% python3 -q
>>> import numpy as np
>>> from numpy import linalg as LA
>>> np.set_printoptions(suppress=True, linewidth=120)
>>> M = np.loadtxt("block1.csv", delimiter=",")
>>> M
array([[  3.,  -1.,  -2.,   3.,   0.,  -3.,   2.,   1.,  -3.,   0.,   0.],
       [  4.,  -2.,  -4.,   1.,  -1.,   0.,  -1.,  -1.,  -3.,   3.,   2.],
       [  1.,  -3.,  -2.,   1.,  -2.,  -2.,  -2.,   0.,  -4.,   3.,  -1.],
       [  0.,  -5.,   0.,   4.,  -5.,   1.,   0.,  -2.,  -5.,   5.,   2.],
       [ -2.,  -8.,  -3.,   4.,  -6.,   1.,   0.,  -3.,  -7.,   8.,   3.],
       [ -1.,  -9.,  -1.,   1.,  -6.,  -2.,   2.,  -6.,  -6.,   6.,   5.],
       [ -2.,  -7.,   2.,   3.,  -3.,   1.,   0.,  -5.,  -4.,   3.,   5.],
       [ -1.,  -4.,   4.,   0.,  -3.,   1.,   2.,  -4.,  -3.,   3.,   2.],
       [ -4.,  -5.,   3.,   3.,  -3.,   2.,   1.,  -1.,  -1.,   4.,   0.],
       [ -3.,  -2.,   6.,   0.,  -1.,   2.,   2.,   0.,  -3.,   2.,  -3.],
       [ -6.,  -4.,   9.,   0.,   1.,  -1.,  -1.,  -1.,   0.,   2.,  -2.],
       [ -5.,  -4.,   9.,  -2.,   2.,  -2.,   0.,   2.,   1.,  -1.,  -2.],
       [ -5.,  -2.,  10.,   1.,   0.,  -3.,   3.,   1.,   3.,   1.,  -3.],
       [ -8.,  -2.,  10.,   2.,   2.,  -5.,   2.,   2.,   0.,  -2.,  -6.],
       [ -9.,  -2.,  13.,   5.,   5.,  -4.,   0.,   3.,   1.,  -4.,  -8.],
       [-10.,  -1.,  15.,   8.,   5.,  -6.,  -1.,   4.,  -1.,  -3.,  -6.]])
>>> A2 = np.c_[M[:, :2] @ np.array([[-5, -5], [1, 5]]), np.array([2, 3, 1, -3, 2, 2, -2, 0, 1, 1, 1, 3, -3, -1, -3, 2])]
>>> A2
array([[-16., -20.,   2.],
       [-22., -30.,   3.],
       [ -8., -20.,   1.],
       [ -5., -25.,  -3.],
       [  2., -30.,   2.],
       [ -4., -40.,   2.],
       [  3., -25.,  -2.],
       [  1., -15.,   0.],
       [ 15.,  -5.,   1.],
       [ 13.,   5.,   1.],
       [ 26.,  10.,   1.],
       [ 21.,   5.,   3.],
       [ 23.,  15.,  -3.],
       [ 38.,  30.,  -1.],
       [ 43.,  35.,  -3.],
       [ 49.,  45.,   2.]])
>>> LA.matrix_rank(A2)
np.int64(3)
>>> np.round(LA.lstsq(M, A2[:, 0])[0], 3) + 0
array([-5.,  1.,  0.,  0.,  0.,  0.,  0.,  0.,  0.,  0.,  0.])
>>> np.round(LA.norm(A2 - M @ LA.lstsq(M, A2)[0], axis=0), 3) + 0
array([0.   , 0.   , 3.849])
>>> LA.matrix_rank(np.c_[M, A2])
np.int64(12)
>>> q, V = LA.qr(M[:, :7])[0], LA.qr(M[:, 7:])[0]
>>> s = LA.svd(q.T @ V, compute_uv=False)
>>> np.round(np.degrees(np.arccos(s.clip(0, 1))), 3)
array([ 8.235, 28.542, 40.297, 71.872])
>>> s.round(3)
array([0.99 , 0.878, 0.763, 0.311])
>>> round(float(LA.norm(q @ q.T - V @ V.T, 2)), 3)
1.0
>>> (s > 0.9).sum()
np.int64(1)
>>> P = M @ LA.solve(M.T @ M, M.T)
>>> np.allclose(P @ P, P)
True
>>> np.round(np.trace(P), 3)
np.float64(11.0)
>>> np.round(LA.eigvalsh(P), 3) + 0
array([0., 0., 0., 0., 0., 1., 1., 1., 1., 1., 1., 1., 1., 1., 1., 1.])
>>> def softmax(z):
...     e = np.exp(z - z.max(axis=-1, keepdims=True))
...     return e / e.sum(axis=-1, keepdims=True)
... 
>>> np.round(softmax(M[12]), 3) + 0
array([0.   , 0.   , 0.998, 0.   , 0.   , 0.   , 0.001, 0.   , 0.001, 0.   , 0.   ])
>>> att = M @ M.T / np.sqrt(11)
>>> softmax(att).round(6).argmax(axis=1)
array([ 0,  4,  4,  4,  4,  5,  5,  5,  4, 15, 15, 15, 15, 15, 15, 15])
>>> rng = np.random.default_rng(80)
>>> ang = np.sort(rng.uniform(-2, 2, 11))
>>> F = np.c_[ang, ang ** 2, ang ** 3] @ np.array([[1, 3, 0, 1, 2, 0], [1, 3, 2, 3, 2, 0], [1, 2, 2, 2, 3, 1]])
>>> F.round(3)
array([[ -5.364,  -8.943,  -6.875,  -5.09 , -17.875,  -7.148],
       [ -4.785,  -7.989,  -5.864,  -4.282, -15.938,  -6.367],
       [ -2.109,  -3.691,  -1.455,  -0.928,  -6.853,  -2.636],
       [ -1.231,  -2.347,  -0.254,  -0.139,  -3.808,  -1.346],
       [  0.501,   1.462,   0.316,   0.776,   1.042,   0.04 ],
       [  0.577,   1.676,   0.396,   0.918,   1.208,   0.054],
       [  1.027,   2.911,   0.948,   1.806,   2.222,   0.169],
       [  2.687,   7.215,   3.483,   5.324,   6.221,   0.846],
       [  2.888,   7.719,   3.814,   5.757,   6.72 ,   0.944],
       [  3.655,   9.627,   5.107,   7.423,   8.649,   1.339],
       [  5.837,  14.928,   8.93 ,  12.184,  14.256,   2.583]])
>>> # looks like rank 3
>>> np.abs(np.diag(LA.qr(F)[1])) > 1e-9
array([ True,  True,  True, False, False, False])
>>> np.unique(F.round(6), axis=0).shape
(11, 6)
>>> A2 = M + rng.integers(-2, 3, (16, 2)) @ rng.integers(-2, 3, (2, 11))
>>> A2
array([[  1.,   1.,  -1.,   5.,   1.,  -4.,   2.,   3.,  -6.,  -2.,   4.],
       [  6.,  -4.,  -5.,  -1.,  -2.,   1.,  -1.,  -3.,   0.,   5.,  -2.],
       [ -3.,  -1.,   1.,   3.,  -1.,  -5.,  -3.,   4.,  -8.,   1.,   5.],
       [ -4.,  -7.,   5.,   2.,  -6.,  -4.,  -3.,   2.,  -5.,   7.,   4.],
       [ -6.,  -6.,   0.,   6.,  -5.,  -2.,  -1.,   1., -11.,   6.,   9.],
       [  1.,  -9.,  -3.,   1.,  -6.,   0.,   3.,  -8.,  -5.,   6.,   3.],
       [ -4.,  -7.,   4.,   3.,  -3.,  -1.,  -1.,  -3.,  -5.,   3.,   7.],
       [ -3.,  -6.,   7.,  -2.,  -4.,  -2.,   0.,  -2.,  -2.,   5.,   2.],
       [ -8.,  -7.,   8.,   1.,  -4.,  -3.,  -2.,   3.,  -1.,   6.,   2.],
       [ -5.,   2.,   6.,   4.,   1.,   2.,   3.,   2.,  -8.,  -2.,   3.],
       [ -6.,  -2.,   8.,   2.,   2.,   0.,   0.,  -1.,  -2.,   0.,   0.],
       [ -1.,  -2.,   4.,   0.,   3.,   3.,   3.,  -2.,   1.,  -3.,  -4.],
       [ -7.,   2.,  10.,   5.,   2.,  -3.,   4.,   3.,  -2.,  -3.,   3.],
       [ -8.,   2.,   8.,   6.,   4.,  -3.,   4.,   2.,  -4.,  -6.,  -2.],
       [-11.,  -2.,  15.,   5.,   5.,  -6.,  -1.,   5.,   0.,  -4.,  -6.],
       [-12.,  -3.,  18.,   6.,   4.,  -9.,  -3.,   6.,   0.,  -1.,  -6.]])
>>> np.abs(A2 - M).sum(axis=1)
array([20., 20., 32., 30., 32., 12., 12., 20., 30., 30., 14., 30., 30., 28., 12., 20.])
>>> np.round(LA.svd(A2 - M, compute_uv=False), 3) + 0
array([25.982, 22.248,  0.   ,  0.   ,  0.   ,  0.   ,  0.   ,  0.   ,  0.   ,  0.   ,  0.   ])
>>> rk = LA.matrix_rank(F)
>>> rk
np.int64(3)
>>> N = LA.svd(F)[2][rk:].T
>>> [int(LA.matrix_rank(F[:i])) for i in range(1, len(F) + 1)]
[1, 2, 3, 3, 3, 3, 3, 3, 3, 3, 3]
>>> [int(LA.matrix_rank(F[:, :j + 1])) for j in range(6)]
[1, 2, 3, 3, 3, 3]
>>> vec = np.array([3, 7, 5, 4, 9, 0])
>>> LA.norm(F @ vec) <= LA.norm(F, 2) * LA.norm(vec) + 1e-9
np.True_
>>> np.sign((F @ vec).round(6))
array([-1., -1., -1., -1.,  1.,  1.,  1.,  1.,  1.,  1.,  1.])
>>> np.round((F * vec).sum(axis=1), 3)
array([-294.304, -260.169, -104.834,  -56.222,   25.793,   29.982,   55.414,  153.268,  165.273,  211.428,  343.696])
>>> np.round(F @ np.eye(6)[1], 3)
array([-8.943, -7.989, -3.691, -2.347,  1.462,  1.676,  2.911,  7.215,  7.719,  9.627, 14.928])
